$ python3 -q
>>> import numpy as np
>>> np.set_printoptions(precision=2, suppress=True, linewidth=140, floatmode="fixed")
>>> rd = lambda a: np.round(a, 2) + 0
>>> M = np.loadtxt("x.csv", delimiter=",")
>>> M
array([[ -3.00,  -2.00,   1.00,   1.00,   0.00,  -1.00,  -1.00],
       [ -3.00,   0.00,   2.00,   2.00,   1.00,  -4.00,  -2.00],
       [ -3.00,  -3.00,   3.00,   5.00,   4.00,  -4.00,  -1.00],
       [ -1.00,  -4.00,   3.00,   6.00,   3.00,  -6.00,   2.00],
       [ -1.00,  -6.00,   3.00,   6.00,   6.00,  -3.00,   2.00],
       [ -2.00,  -3.00,   2.00,   9.00,   4.00,  -5.00,   3.00],
       [  1.00,  -6.00,   1.00,   6.00,   2.00,  -6.00,   4.00],
       [ -1.00,  -8.00,   1.00,   7.00,   5.00,  -9.00,   3.00],
       [ -1.00,  -7.00,  -2.00,   8.00,   7.00,  -7.00,   6.00],
       [  2.00,  -9.00,   0.00,  11.00,   4.00,  -9.00,   5.00],
       [  3.00, -12.00,   2.00,  14.00,   3.00,  -9.00,   8.00],
       [  6.00, -13.00,   3.00,  13.00,   6.00,  -7.00,   8.00],
       [  3.00, -10.00,   5.00,  16.00,   3.00,  -8.00,   7.00],
       [  5.00, -13.00,   3.00,  17.00,   2.00,  -7.00,   5.00],
       [  3.00, -14.00,   1.00,  15.00,   1.00,  -5.00,   3.00],
       [  0.00, -12.00,   0.00,  18.00,   1.00,  -8.00,   6.00],
       [ -3.00, -12.00,   2.00,  20.00,   2.00,  -9.00,   5.00],
       [ -2.00, -10.00,   3.00,  18.00,   1.00,  -8.00,   3.00],
       [ -3.00, -11.00,   2.00,  18.00,   4.00,  -6.00,   5.00],
       [ -3.00, -11.00,   1.00,  20.00,   5.00,  -9.00,   3.00],
       [ -4.00, -11.00,   0.00,  19.00,   3.00, -12.00,   4.00],
       [ -3.00,  -8.00,  -1.00,  20.00,   3.00, -13.00,   7.00],
       [ -1.00,  -5.00,  -1.00,  18.00,   0.00, -16.00,   8.00],
       [ -2.00,  -2.00,  -1.00,  18.00,  -1.00, -17.00,   6.00],
       [  0.00,   0.00,  -1.00,  21.00,  -4.00, -19.00,   5.00],
       [ -1.00,   2.00,  -3.00,  21.00,  -4.00, -20.00,   8.00],
       [ -3.00,   4.00,  -3.00,  21.00,  -6.00, -18.00,   9.00],
       [ -6.00,   7.00,  -1.00,  22.00,  -4.00, -17.00,  11.00],
       [ -3.00,  10.00,   0.00,  23.00,  -2.00, -19.00,  12.00]])
>>> d = np.linalg.norm(M[:, None] - M[None], axis=-1)
>>> d[19].round(6).argsort(kind="stable")[:4]
array([19, 16, 20, 18])
>>> np.flatnonzero(d[19] < d.mean() / 2)
array([15, 16, 17, 18, 19, 20, 21])
>>> np.unravel_index(d.round(6).argmax(), d.shape)
(np.int64(0), np.int64(28))
>>> np.linalg.matrix_rank(d ** 2)
np.int64(9)
>>> d.shape
(29, 29)
>>> d.mean(axis=1).argmax()
np.int64(28)
>>> rd(d[:5, :5])
array([[0.00, 4.12, 6.78, 8.94, 9.90],
       [4.12, 0.00, 5.39, 7.81, 9.95],
       [6.78, 5.39, 0.00, 4.47, 5.29],
       [8.94, 7.81, 4.47, 0.00, 4.69],
       [9.90, 9.95, 5.29, 4.69, 0.00]])
>>> x0 = np.array([1, 2, 0, 2, -2, -2, 2])
>>> h = np.maximum(M @ x0, 0)
>>> rd(np.tanh(M @ x0))
array([-1.00,  1.00, -0.76,  1.00, -1.00,  1.00,  1.00,  1.00,  1.00,  1.00,  1.00,  1.00,  1.00,  1.00,  1.00,  1.00,  1.00,  1.00,  1.00,
        1.00,  1.00,  1.00,  1.00,  1.00,  1.00,  1.00,  1.00,  1.00,  1.00])
>>> h
array([  0.00,   3.00,   0.00,  13.00,   0.00,  18.00,  17.00,  11.00,  13.00,  26.00,  35.00,  24.00,  39.00,  33.00,  19.00,  38.00,
        37.00,  34.00,  25.00,  29.00,  38.00,  55.00,  73.00,  78.00,  98.00, 109.00, 113.00, 116.00, 129.00])
>>> M.T @ h
array([ -1843.00,  -2879.00,   -293.00,  22932.00,   -787.00, -17311.00,   8869.00])
>>> np.maximum(M @ (3 * x0), 0)
array([  0.00,   9.00,   0.00,  39.00,   0.00,  54.00,  51.00,  33.00,  39.00,  78.00, 105.00,  72.00, 117.00,  99.00,  57.00, 114.00,
       111.00, 102.00,  75.00,  87.00, 114.00, 165.00, 219.00, 234.00, 294.00, 327.00, 339.00, 348.00, 387.00])
>>> f = np.array([1, 0])
>>> np.convolve(M[10], f)
array([  3.00, -12.00,   2.00,  14.00,   3.00,  -9.00,   8.00,   0.00])
>>> np.polyval(f, M[10])
array([  3.00, -12.00,   2.00,  14.00,   3.00,  -9.00,   8.00])
>>> np.cross(M[10, :3], M[14, :3])
array([16.00,  3.00, -6.00])
